In [1]: import numpy as np

In [2]: import numpy.linalg as la

In [3]: np.set_printoptions(precision=3, suppress=True, linewidth=200, sign=" ")

In [4]: f = np.array([-3, -2, 0, 1, 1]) + 0.5

In [5]: X = np.outer(f, f) / (f @ f)

In [6]: X
Out[6]: 
array([[ 0.472,  0.283, -0.094, -0.283, -0.283],
       [ 0.283,  0.17 , -0.057, -0.17 , -0.17 ],
       [-0.094, -0.057,  0.019,  0.057,  0.057],
       [-0.283, -0.17 ,  0.057,  0.17 ,  0.17 ],
       [-0.283, -0.17 ,  0.057,  0.17 ,  0.17 ]])

In [7]: # columns 3 and 4 are equal

In [8]: round(float(np.abs(la.eigvals(X)).max()), 3)
Out[8]: 1.0

In [9]: np.allclose(X, X.T)
Out[9]: True

In [10]: la.matrix_power(X, 4)
Out[10]: 
array([[ 0.472,  0.283, -0.094, -0.283, -0.283],
       [ 0.283,  0.17 , -0.057, -0.17 , -0.17 ],
       [-0.094, -0.057,  0.019,  0.057,  0.057],
       [-0.283, -0.17 ,  0.057,  0.17 ,  0.17 ],
       [-0.283, -0.17 ,  0.057,  0.17 ,  0.17 ]])

In [11]: np.allclose(X @ X.T, X.T @ X)
Out[11]: True

In [12]: np.round(np.sort(np.abs(la.eigvals(X))), 3) + 0
Out[12]: array([ 0.,  0.,  0.,  0.,  1.])

In [13]: J = np.load("dump.npy")

In [14]: J
Out[14]: 
array([[ 1.   ,  0.7  ,  0.49 ,  0.343],
       [ 0.7  ,  1.   ,  0.7  ,  0.49 ],
       [ 0.49 ,  0.7  ,  1.   ,  0.7  ],
       [ 0.343,  0.49 ,  0.7  ,  1.   ]])

In [15]: # symmetric, so the eigenvalues are real

In [16]: rng = np.random.default_rng(853)

In [17]: idx = rng.permutation(4)

In [18]: idx
Out[18]: array([ 3,  0,  1,  2])

In [19]: B = J[idx][:, idx]

In [20]: np.sort(np.abs(la.eigvals(B)))
Out[20]: array([ 0.203,  0.318,  0.754,  2.725])

In [21]: np.trace(B)
Out[21]: np.float64(4.0)

In [22]: np.round(la.det(B), 3), np.round(la.det(J[idx]), 3)
Out[22]: (np.float64(0.133), np.float64(-0.133))

In [23]: la.matrix_power(J, 3)
Out[23]: 
array([[ 4.494,  5.074,  4.914,  4.139],
       [ 5.074,  5.856,  5.774,  4.914],
       [ 4.914,  5.774,  5.856,  5.074],
       [ 4.139,  4.914,  5.074,  4.494]])

In [24]: np.allclose(J, J.T)
Out[24]: True

In [25]: J @ J
Out[25]: 
array([[ 1.848,  1.911,  1.71 ,  1.372],
       [ 1.911,  2.22 ,  2.086,  1.71 ],
       [ 1.71 ,  2.086,  2.22 ,  1.911],
       [ 1.372,  1.71 ,  1.911,  1.848]])

In [26]: np.allclose(J @ J.T, J.T @ J)
Out[26]: True

In [27]: round(float(np.abs(la.eigvals(J)).max()), 3)
Out[27]: 2.725

In [28]: (J + J.T) / 2
Out[28]: 
array([[ 1.   ,  0.7  ,  0.49 ,  0.343],
       [ 0.7  ,  1.   ,  0.7  ,  0.49 ],
       [ 0.49 ,  0.7  ,  1.   ,  0.7  ],
       [ 0.343,  0.49 ,  0.7  ,  1.   ]])

In [29]: E = np.loadtxt("out12.csv", delimiter=",")

In [30]: E
Out[30]: 
array([[  7.719,  -0.605,  -8.377,   8.998, -17.847],
       [ 10.453,  -3.185,  -4.61 ,   4.705,  -3.265],
       [-19.594,  -6.712,  27.599, -12.038,  43.102],
       [ 10.854,   6.353, -23.791,  14.685, -39.481],
       [ 12.57 , -11.313,   0.516,   9.458,  -2.327],
       [-11.532,  -1.082,  15.236,  -8.672,  15.456],
       [  9.896,   4.853,  -7.339,  -3.858, -22.199],
       [ -9.847,   2.616,   7.079, -10.574,  12.367],
       [ 12.95 ,  -6.604, -14.736,  17.877, -18.685],
       [  2.988,   8.663, -15.081,   3.302, -18.929],
       [-15.64 ,   3.589,  15.405, -10.181,  22.472],
       [ -3.829,   1.964,   2.286,  -5.319,  -0.49 ],
       [  8.152,   0.126, -12.315,   9.989,  -4.988],
       [ -6.693,  16.003, -11.427,  -8.387,  -8.816],
       [ -2.749,   3.935,  -2.652,  -1.169,   0.94 ],
       [  4.846,   3.552,  -8.498,   1.998, -15.949],
       [  3.439,   8.292,  -6.264,  -8.411, -13.416],
       [ -3.084,  13.204,  -9.286,  -2.305, -11.676],
       [  6.401,   5.874, -12.828,   4.765, -19.109],
       [  9.713,  -2.072, -13.421,  11.496, -30.616],
       [  0.508,   3.553,   0.685,  -1.374,   1.526],
       [-10.164,   1.146,   4.963,  -5.963,   7.981]])

In [31]: T = np.stack([E, 2 * E, E[::-1]])

In [32]: (T @ E.T).shape
Out[32]: (3, 22, 22)

In [33]: la.norm(T, axis=(1, 2))
Out[33]: array([ 125.768,  251.536,  125.768])

In [34]: la.matrix_rank(T)
Out[34]: array([ 5,  5,  5])

In [35]: hat = E @ la.solve(E.T @ E, E.T)

In [36]: np.round(np.trace(hat), 3)
Out[36]: np.float64(5.0)

In [37]: np.allclose(hat @ hat, hat)
Out[37]: True

In [38]: np.round(la.eigvalsh(hat), 3) + 0
Out[38]: array([ 0.,  0.,  0.,  0.,  0.,  0.,  0.,  0.,  0.,  0.,  0.,  0.,  0.,  0.,  0.,  0.,  0.,  1.,  1.,  1.,  1.,  1.])
